$ python3 -q
>>> import numpy as np
>>> np.set_printoptions(precision=3, suppress=True, linewidth=100)
>>> def tidy(a):
...     return np.round(a, 3) + 0
... 
>>> data = np.array([[-1.4, 0.4, 0.3, 0.5, -0.5, 0.4, 0.6, -0.9],
...     [-0.4, 0.8, 0.6, 0.1, 1.8, 1.1, 1.4, -1.4],
...     [-2.5, -1.0, 0.8, -0.8, 0.2, -0.4, -1.4, -0.3],
...     [2.3, -0.3, 0.8, -0.7, 0.1, -0.7, -1.1, -0.2],
...     [2.2, 0.9, 0.3, -0.5, 1.1, -1.0, -1.2, 0.2],
...     [1.9, 0.0, 0.9, -0.6, -1.2, -0.5, -0.6, 1.0],
...     [0.0, 0.1, -0.5, -0.7, 1.4, -1.5, 1.7, 0.5],
...     [1.0, 0.3, -0.7, 0.4, -0.8, -0.1, -1.0, -1.2],
...     [0.2, 0.9, 1.2, -1.7, 0.4, 0.2, -0.9, 0.4],
...     [-0.2, 1.6, -0.6, -0.5, 0.1, 0.4, 0.5, 0.0],
...     [-0.7, 0.1, -1.3, 1.4, 0.5, 0.3, 1.2, 1.3],
...     [1.3, -0.9, 0.8, -0.7, -2.5, 1.4, 0.0, 0.1]])
>>> data[:, 0] *= 5
>>> print(data)
[[ -7.    0.4   0.3   0.5  -0.5   0.4   0.6  -0.9]
 [ -2.    0.8   0.6   0.1   1.8   1.1   1.4  -1.4]
 [-12.5  -1.    0.8  -0.8   0.2  -0.4  -1.4  -0.3]
 [ 11.5  -0.3   0.8  -0.7   0.1  -0.7  -1.1  -0.2]
 [ 11.    0.9   0.3  -0.5   1.1  -1.   -1.2   0.2]
 [  9.5   0.    0.9  -0.6  -1.2  -0.5  -0.6   1. ]
 [  0.    0.1  -0.5  -0.7   1.4  -1.5   1.7   0.5]
 [  5.    0.3  -0.7   0.4  -0.8  -0.1  -1.   -1.2]
 [  1.    0.9   1.2  -1.7   0.4   0.2  -0.9   0.4]
 [ -1.    1.6  -0.6  -0.5   0.1   0.4   0.5   0. ]
 [ -3.5   0.1  -1.3   1.4   0.5   0.3   1.2   1.3]
 [  6.5  -0.9   0.8  -0.7  -2.5   1.4   0.    0.1]]
>>> out = np.c_[data[:, :4] @ np.array([[2, 2, -5, 4], [2, 3, 3, -1], [5, -5, -1, 4], [0, 4, 4, 2]]), np.array([-2, -2, 0, -1, 2, -1, 0, 1, -2, -2, -2, -1])]
>>> print(tidy(out))
[[-11.7 -12.3  37.9 -26.2  -2. ]
 [  0.6  -4.2  12.2  -6.2  -2. ]
 [-23.  -35.2  55.5 -47.4   0. ]
 [ 26.4  15.3 -62.   48.1  -1. ]
 [ 25.3  21.2 -54.6  43.3   2. ]
 [ 23.5  12.1 -50.8  40.4  -1. ]
 [ -2.3   0.   -2.   -3.5   0. ]
 [  7.1  16.  -21.8  17.7   1. ]
 [  9.8  -8.1 -10.3   4.5  -2. ]
 [ -1.8   3.8   8.4  -9.   -2. ]
 [-13.3   5.4  24.7 -16.5  -2. ]
 [ 15.2   3.5 -38.8  28.7  -1. ]]
>>> print(tidy(np.linalg.norm(out - data @ np.linalg.lstsq(data, out)[0], axis=0)))
[0.    0.    0.    0.    3.353]
>>> print(np.linalg.matrix_rank(np.c_[data, out]))
9
>>> print(tidy(np.linalg.lstsq(data, out[:, 0])[0]))
[2. 2. 5. 0. 0. 0. 0. 0.]
>>> print(np.linalg.matrix_rank(out))
5
